$ python3 -q
>>> import numpy as np
>>> from numpy import linalg as LA
>>> np.set_printoptions(precision=2, suppress=True, linewidth=100)
>>> def tidy(a):
...     return np.round(a, 2) + 0
... 
>>> mat = np.array([[-4, -4, -8], [3, -5, -10], [0, 3, 6]])
>>> mat
array([[ -4,  -4,  -8],
       [  3,  -5, -10],
       [  0,   3,   6]])
>>> LA.lstsq(mat[:-1].T, mat[-1])[2]
np.int32(2)
>>> np.unique(mat.round(6), axis=0).shape
(3, 3)
>>> np.abs(np.diag(LA.qr(mat)[1])) > 1e-9
array([ True,  True, False])
>>> x0 = np.array([-2, 4, -2])
>>> h1 = np.maximum(mat @ x0, 0)
>>> np.maximum(mat @ (3 * x0), 0)
array([24,  0,  0])
>>> np.flatnonzero(h1 > 1e-9)
array([0])
>>> mat.T @ h1
array([-32, -32, -64])
>>> arr = np.load("sample12.npy")
>>> arr
array([[-1.,  1.,  0.,  0.,  0.,  0.],
       [ 0., -1.,  1.,  0.,  0.,  0.],
       [ 0.,  0., -1.,  1.,  0.,  0.],
       [ 0.,  0.,  0., -1.,  1.,  0.],
       [ 0.,  0.,  0.,  0., -1.,  1.],
       [ 0.,  0.,  0.,  0.,  0., -1.]])
>>> # triangular: eigenvalues sit on the diagonal
>>> B = arr / np.sqrt((arr ** 2).mean(axis=1, keepdims=True))
>>> tidy(LA.norm(B, axis=1))
array([2.45, 2.45, 2.45, 2.45, 2.45, 2.45])
>>> LA.matrix_rank(B) == LA.matrix_rank(arr)
np.True_
>>> [int(LA.matrix_rank(LA.matrix_power(arr, p))) for p in range(1, 7)]
[6, 6, 6, 6, 6, 6]
>>> tidy(np.sort(LA.eigvals(arr)))
array([-1., -1., -1., -1., -1., -1.])
>>> rng = np.random.default_rng(581089)
>>> z = rng.permutation(6)
>>> z
array([0, 2, 5, 1, 4, 3])
>>> B = arr[z][:, z]
>>> np.allclose(B, arr)
False
>>> np.trace(B)
np.float64(-6.0)
>>> tidy(np.sort(np.abs(LA.eigvals(B))))
array([1., 1., 1., 1., 1., 1.])
>>> tidy(LA.det(B)), tidy(LA.det(arr[z]))
(np.float64(1.0), np.float64(-1.0))
>>> B = np.array([[-5, 1, 5],
...     [-4, -2, -5],
...     [4, 4, -4],
...     [4, -3, 4],
...     [1, -3, 2],
...     [-2, -2, 2]])
>>> np.einsum("ik,kj->ji", arr, B)
array([[  1.,   8.,   0.,  -3.,  -3.,   2.],
       [ -3.,   6.,  -7.,   0.,   1.,   2.],
       [-10.,   1.,   8.,  -2.,   0.,  -2.]])
>>> np.einsum("ij->j", arr)
array([-1.,  0.,  0.,  0.,  0.,  0.])
>>> arr @ B
array([[  1.,  -3., -10.],
       [  8.,   6.,   1.],
       [  0.,  -7.,   8.],
       [ -3.,   0.,  -2.],
       [ -3.,   1.,   0.],
       [  2.,   2.,  -2.]])
>>> feats = np.load("run7.npy")
>>> feats
array([[-3,  0,  0,  0,  0],
       [ 0,  2,  0,  0,  0],
       [ 0,  0,  3,  0,  0],
       [ 0,  0,  0, -1,  0],
       [ 0,  0,  0,  0, -2]])
>>> # 5 groups of indices that never mix
>>> z = rng.permutation(6)
>>> B = arr[:, z] * rng.choice([-1, 1], 6)
>>> B
array([[ 1., -0.,  0.,  0.,  0., -1.],
       [-1., -0.,  1.,  0.,  0.,  0.],
       [ 0., -1., -1.,  0.,  0.,  0.],
       [ 0.,  1.,  0.,  1.,  0.,  0.],
       [ 0., -0.,  0., -1.,  1.,  0.],
       [ 0., -0.,  0.,  0., -1.,  0.]])
>>> U, _, VT = LA.svd(arr.T @ B)
>>> z
array([1, 3, 2, 4, 5, 0])
